In [1]: import numpy as np

In [2]: from numpy import linalg as LA

In [3]: np.set_printoptions(precision=1, suppress=True, linewidth=100)

In [4]: X = np.array([[6.3, 6.0, -8.0], [9.0, -0.7, 2.0], [6.0, 6.0, -7.7]])

In [5]: X
Out[5]: 
array([[ 6.3,  6. , -8. ],
       [ 9. , -0.7,  2. ],
       [ 6. ,  6. , -7.7]])

In [6]: np.round(LA.norm(X, 2) / LA.norm(X), 1)
Out[6]: np.float64(0.9)

In [7]: LA.matrix_rank(X, rtol=0.1)
Out[7]: np.int64(2)

In [8]: np.argsort(-LA.norm(X, axis=0).round(6), kind="stable")[:3]
Out[8]: array([0, 2, 1])

In [9]: data = np.loadtxt("w.csv", delimiter=",")

In [10]: data
Out[10]: 
array([[ 0. ,  0. ],
       [-1.3,  0.7],
       [ 2.2, -1.2],
       [-0.9,  0.5]])

In [11]: data @ LA.pinv(data) @ data
Out[11]: 
array([[ 0. ,  0. ],
       [-1.3,  0.7],
       [ 2.2, -1.2],
       [-0.9,  0.5]])

In [12]: np.abs(np.diag(LA.qr(data)[1])) > 1e-9
Out[12]: array([ True, False])

In [13]: print(np.round(np.trace(LA.pinv(data) @ data), 1))
1.0

In [14]: np.unique(data.round(6), axis=0).shape
Out[14]: (4, 2)

In [15]: rank = LA.matrix_rank(data)

In [16]: print(rank)
1

In [17]: null = LA.svd(data)[2][rank:].T

In [18]: [int(LA.matrix_rank(np.delete(data, i, axis=0))) for i in range(4)]
Out[18]: [1, 1, 1, 1]

In [19]: print(null.shape)
(2, 1)

In [20]: print(null @ null.T)
[[0.2 0.4]
 [0.4 0.8]]

In [21]: [int(LA.matrix_rank(data[:, :j + 1])) for j in range(2)]
Out[21]: [1, 1]

In [22]: np.round(data @ null, 1) + 0
Out[22]: 
array([[0.],
       [0.],
       [0.],
       [0.]])

In [23]: W0 = np.load("a.npy")

In [24]: W0
Out[24]: 
array([[ 12.5,  12.9,   8. ,   3.6],
       [ -9.1,   1.8, -17.4,   3.7],
       [ 11.1,   2.4,  16.4,  -1.9],
       [ -0.3, -13.1,  13.1,  -7.4],
       [  3.3,  15.1, -10.1,   7.6],
       [ 11.4,  15.1,   3.8,   5.2],
       [ -9.6,   0.7, -17.2,   3.2],
       [ -1.2, -13.8,  12.4,  -7.5],
       [ -8.2,   3.3, -17.4,   4.3],
       [  3.2,  -9.9,  15.8,  -6.6],
       [-11.6, -14.9,  -4.3,  -5. ],
       [ 11.5,   3.6,  15.9,  -1.3],
       [  7.4,  -4.6,  17.4,  -4.8],
       [-12.8, -10.6, -10.9,  -2.2],
       [-10.5, -15.9,  -1.4,  -5.9],
       [ -7.9, -16.5,   3.8,  -7.1],
       [ -5.3,   7.4, -16.8,   5.8]])

In [25]: A2 = W0 / np.sqrt((W0 ** 2).mean(axis=1, keepdims=True))

In [26]: print(LA.matrix_rank(A2) == LA.matrix_rank(W0))
True

In [27]: LA.norm(A2, axis=1)
Out[27]: array([2., 2., 2., 2., 2., 2., 2., 2., 2., 2., 2., 2., 2., 2., 2., 2., 2.])

In [28]: LA.matrix_rank(W0 - W0.mean(axis=1, keepdims=True))
Out[28]: np.int64(2)

In [29]: round(float(np.trace(LA.pinv(W0) @ W0)), 1)
Out[29]: 2.0

In [30]: np.abs(np.diag(LA.qr(W0)[1])) > 1e-9
Out[30]: array([ True,  True, False, False])

In [31]: np.unique(W0.round(6), axis=0).shape
Out[31]: (17, 4)

In [32]: np.allclose(W0[:-1].T @ LA.lstsq(W0[:-1].T, W0[-1])[0], W0[-1])
Out[32]: True

In [33]: dist = LA.norm(W0[:, None] - W0[None], axis=-1)

In [34]: np.unravel_index(dist.round(6).argmax(), dist.shape)
Out[34]: (np.int64(5), np.int64(10))

In [35]: print(dist.shape)
(17, 17)

In [36]: (dist + 1e9 * np.eye(17)).round(6).argmin(axis=1)
Out[36]: array([ 5,  6, 11,  7, 16,  0,  1,  3,  1,  3, 14,  2,  9, 10, 10, 14,  8])

In [37]: print(dist[:5, :5])
[[ 0.  35.1 14.5 31.5 20.9]
 [35.1  0.  39.7 36.8 19.9]
 [14.5 39.7  0.  20.3 31.9]
 [31.5 36.8 20.3  0.  39.7]
 [20.9 19.9 31.9 39.7  0. ]]

In [38]: print(dist.mean(axis=1).argmax())
4

In [39]: A2 = np.array([[-1, -1, -4, 1, -1]])

In [40]: A = A2.T @ A2

In [41]: A
Out[41]: 
array([[ 1,  1,  4, -1,  1],
       [ 1,  1,  4, -1,  1],
       [ 4,  4, 16, -4,  4],
       [-1, -1, -4,  1, -1],
       [ 1,  1,  4, -1,  1]])

In [42]: th = np.radians(90)

In [43]: Rm = np.eye(5)

In [44]: Rm[3, 3] = Rm[4, 4] = np.cos(th)

In [45]: Rm[3, 4], Rm[4, 3] = -np.sin(th), np.sin(th)

In [46]: print(Rm.round(1) + 0)
[[ 1.  0.  0.  0.  0.]
 [ 0.  1.  0.  0.  0.]
 [ 0.  0.  1.  0.  0.]
 [ 0.  0.  0.  0. -1.]
 [ 0.  0.  0.  1.  0.]]

In [47]: A2 = A @ Rm.T

In [48]: np.abs(A2 - A).max(axis=0)
Out[48]: array([0., 0., 0., 0., 8.])

In [49]: np.allclose(A @ A.T, A2 @ A2.T)
Out[49]: True

In [50]: ev, evecs = LA.eigh(A)

In [51]: np.round(ev.sum(), 1), np.trace(A)
Out[51]: (np.float64(20.0), np.int64(20))

In [52]: np.round(LA.svd(A, compute_uv=False), 1) + 0
Out[52]: array([20.,  0.,  0.,  0.,  0.])

In [53]: np.round(evecs.T @ A @ evecs, 1) + 0
Out[53]: 
array([[ 0.,  0.,  0.,  0.,  0.],
       [ 0.,  0.,  0.,  0.,  0.],
       [ 0.,  0.,  0.,  0.,  0.],
       [ 0.,  0.,  0.,  0.,  0.],
       [ 0.,  0.,  0.,  0., 20.]])

In [54]: np.abs(evecs[:, -1]).round(6).argmax()
Out[54]: np.int64(2)

In [55]: print(np.round(evecs.T @ evecs, 1) + 0)
[[1. 0. 0. 0. 0.]
 [0. 1. 0. 0. 0.]
 [0. 0. 1. 0. 0.]
 [0. 0. 0. 1. 0.]
 [0. 0. 0. 0. 1.]]

In [56]: np.unique(ev.round(6) + 0, return_counts=True)[1]
Out[56]: array([4, 1])

In [57]: print(LA.eigvalsh(A + -2 * np.eye(5)))
[-2. -2. -2. -2. 18.]

In [58]: ev, evecs = LA.eigh(A)

In [59]: x0 = np.array([1, 0, 3, 2, 2])

In [60]: evecs * np.maximum(ev, 0) @ evecs.T
Out[60]: 
array([[ 1.,  1.,  4., -1.,  1.],
       [ 1.,  1.,  4., -1.,  1.],
       [ 4.,  4., 16., -4.,  4.],
       [-1., -1., -4.,  1., -1.],
       [ 1.,  1.,  4., -1.,  1.]])

In [61]: round(float(x0 @ A @ x0 / (x0 @ x0)), 1), np.round(ev[0], 1), round(ev[-1], 1)
Out[61]: (9.4, np.float64(-0.0), np.float64(20.0))

In [62]: print(x0 @ A @ x0)
169

In [63]: np.round(LA.eigvalsh(A[1:, 1:]), 1) + 0
Out[63]: array([ 0.,  0.,  0., 19.])

In [64]: W = np.array([[3, -1, 2, -1],
    ...:     [-2, 0, 2, 0],
    ...:     [1, -3, -5, -3],
    ...:     [4, 3, -4, 0],
    ...:     [1, 5, -2, 5]])

In [65]: b = np.array([5, 0, 2, -5])

In [66]: act = np.maximum(A @ W + b, 0)

In [67]: print((act > 0).astype(int))
[[1 0 0 0]
 [1 0 0 0]
 [1 0 0 0]
 [1 1 1 1]
 [1 0 0 0]]

In [68]: print((act > 0).mean(axis=0))
[1.  0.2 0.2 0.2]

In [69]: W2 = np.array([[3, 2], [3, 0], [3, 2], [3, 2]])

In [70]: act @ W2
Out[70]: 
array([[21, 14],
       [21, 14],
       [39, 26],
       [99, 44],
       [21, 14]])

In [71]: W @ W2
Out[71]: 
array([[  9,   8],
       [  0,   0],
       [-30, -14],
       [  9,   0],
       [ 27,   8]])

In [72]: mat = np.array([[59, 0, -2, 0, -3],
    ...:     [2, 43, 2, 1, 3],
    ...:     [1, 2, 2, 1, -2],
    ...:     [-2, 3, -2, -37, 1],
    ...:     [3, 3, -2, 0, 62]])

In [73]: Q, Rm = LA.qr(mat)

In [74]: print(np.abs(np.diag(Rm)))
[59.2 43.2  3.6 28.7 40.3]

In [75]: print(np.round(Q @ Rm, 1) + 0)
[[ 59.   0.  -2.   0.  -3.]
 [  2.  43.   2.   1.   3.]
 [  1.   2.   2.   1.  -2.]
 [ -2.   3.  -2. -37.   1.]
 [  3.   3.  -2.   0.  62.]]

In [76]: np.round(Q.T @ Q, 1) + 0
Out[76]: 
array([[1., 0., 0., 0., 0.],
       [0., 1., 0., 0., 0.],
       [0., 0., 1., 0., 0.],
       [0., 0., 0., 1., 0.],
       [0., 0., 0., 0., 1.]])

In [77]: A2 = mat / LA.norm(mat, axis=1, keepdims=True)

In [78]: G = A2 @ A2.T

In [79]: G.round(1) + 0
Out[79]: 
array([[ 1. ,  0. ,  0.3, -0.1,  0. ],
       [ 0. ,  1. ,  0.5,  0.1,  0.1],
       [ 0.3,  0.5,  1. , -0.3, -0.5],
       [-0.1,  0.1, -0.3,  1. ,  0. ],
       [ 0. ,  0.1, -0.5,  0. ,  1. ]])

In [80]: (G - 2 * np.eye(5)).round(6).argmax(axis=1)
Out[80]: array([2, 2, 1, 1, 1])

In [81]: J = np.load("data.npy")

In [82]: J
Out[82]: 
array([[0, 0, 0, 1],
       [0, 0, 0, 1],
       [0, 0, 0, 0],
       [1, 1, 0, 0]])

In [83]: x0 = np.array([4, -2, 0, -1])

In [84]: J @ np.ones(4)
Out[84]: array([1., 1., 0., 2.])

In [85]: J @ x0
Out[85]: array([-1, -1,  0,  2])

In [86]: np.einsum("ij,j->i", J, x0)
Out[86]: array([-1, -1,  0,  2])

In [87]: print(LA.norm(J @ x0) <= LA.norm(J, 2) * LA.norm(x0) + 1e-9)
True

In [88]: (J * x0).sum(axis=1)
Out[88]: array([-1, -1,  0,  2])

In [89]: LA.matrix_power(J, 4)
Out[89]: 
array([[2, 2, 0, 0],
       [2, 2, 0, 0],
       [0, 0, 0, 0],
       [0, 0, 0, 4]])

In [90]: (J + J.T) / 2
Out[90]: 
array([[0., 0., 0., 1.],
       [0., 0., 0., 1.],
       [0., 0., 0., 0.],
       [1., 1., 0., 0.]])

In [91]: np.allclose(J, J.T)
Out[91]: True

In [92]: J @ J
Out[92]: 
array([[1, 1, 0, 0],
       [1, 1, 0, 0],
       [0, 0, 0, 0],
       [0, 0, 0, 2]])

In [93]: np.round(LA.eigvals(A), 1) + 0
Out[93]: array([20.,  0.,  0.,  0.,  0.])

In [94]: feats = np.load("m.npy")

In [95]: feats
Out[95]: 
array([[ 2,  2,  0,  0,  0,  0],
       [ 2, -2,  0,  0,  0,  0],
       [-2, -1,  0,  0,  0,  0],
       [ 0,  0,  2,  2,  0,  0],
       [ 0,  0,  2, -2,  0,  0],
       [ 0,  0, -2, -1,  0,  0],
       [ 0,  0,  0,  0,  2,  2],
       [ 0,  0,  0,  0,  2, -2],
       [ 0,  0,  0,  0, -2, -1]])

In [96]: x0 = np.array([-2, 5, 5, 0, 1, 1])

In [97]: y = feats @ x0

In [98]: np.round(LA.solve(feats.T @ feats, feats.T @ y), 1) + 0
Out[98]: array([-2.,  5.,  5.,  0.,  1.,  1.])

In [99]: y
Out[99]: array([  6, -14,  -1,  10,  10, -10,   4,   0,  -3])

In [100]: print(np.round(LA.lstsq(feats, y)[0], 1) + 0)
[-2.  5.  5.  0.  1.  1.]

In [101]: rng = np.random.default_rng(5662)

In [102]: y = y + 0.1 * rng.normal(size=9)

In [103]: y.round(1) + 0
Out[103]: array([  6.1, -14. ,  -1. ,   9.8,  10. ,  -9.9,   4.1,   0. ,  -2.9])

In [104]: b, *_ = LA.lstsq(feats, y)

In [105]: round(LA.norm(y - feats @ b), 1)
Out[105]: np.float64(0.2)

In [106]: [round(float(LA.norm(LA.solve(feats.T @ feats + lam * np.eye(6), feats.T @ y))), 2) for lam in (0, 1, 10, 100)]
Out[106]: [7.45, 6.74, 3.69, 0.69]

In [107]: np.round(feats.T @ (y - feats @ b), 1) + 0
Out[107]: array([0., 0., 0., 0., 0., 0.])

In [108]: W = np.array([[6, 2, -7, -1, -9, -2],
     ...:     [3, 4, -6, 0, -2, 7],
     ...:     [-9, -4, -1, 4, -6, -5],
     ...:     [5, 3, 5, 8, -2, 8],
     ...:     [1, -5, -6, -3, 8, 2],
     ...:     [5, -4, 5, -3, 4, 7]])

In [109]: b = np.array([1, 1, 3, 2, -3, -3])

In [110]: act = np.maximum(feats @ W + b, 0)

In [111]: act
Out[111]: 
array([[19, 13,  0,  0,  0,  7],
       [ 7,  0,  1,  0,  0,  0],
       [ 0,  0, 23,  4, 17,  0],
       [ 0,  0, 11, 26,  0,  3],
       [ 0,  0,  0,  0,  0,  0],
       [14,  6,  0,  0, 11,  0],
       [13,  0,  1,  0, 21, 15],
       [ 0,  0,  0,  2,  5,  0],
       [ 0, 15, 10, 11,  0,  0]])

In [112]: (act > 0).astype(int)
Out[112]: 
array([[1, 1, 0, 0, 0, 1],
       [1, 0, 1, 0, 0, 0],
       [0, 0, 1, 1, 1, 0],
       [0, 0, 1, 1, 0, 1],
       [0, 0, 0, 0, 0, 0],
       [1, 1, 0, 0, 1, 0],
       [1, 0, 1, 0, 1, 1],
       [0, 0, 0, 1, 1, 0],
       [0, 1, 1, 1, 0, 0]])

In [113]: W2 = np.array([[5, -3], [5, -4], [-4, 0], [-4, 2], [4, 4], [5, -2]])

In [114]: act @ W2
Out[114]: 
array([[ 195, -123],
       [  31,  -21],
       [ -40,   76],
       [-133,   46],
       [   0,    0],
       [ 144,  -22],
       [ 220,   15],
       [  12,   24],
       [  -9,  -38]])

In [115]: W @ W2
Out[115]: 
array([[  26,  -60],
       [  86,  -47],
       [-126,   37],
       [  20,  -35],
       [  58,   39],
       [  48,   -3]])
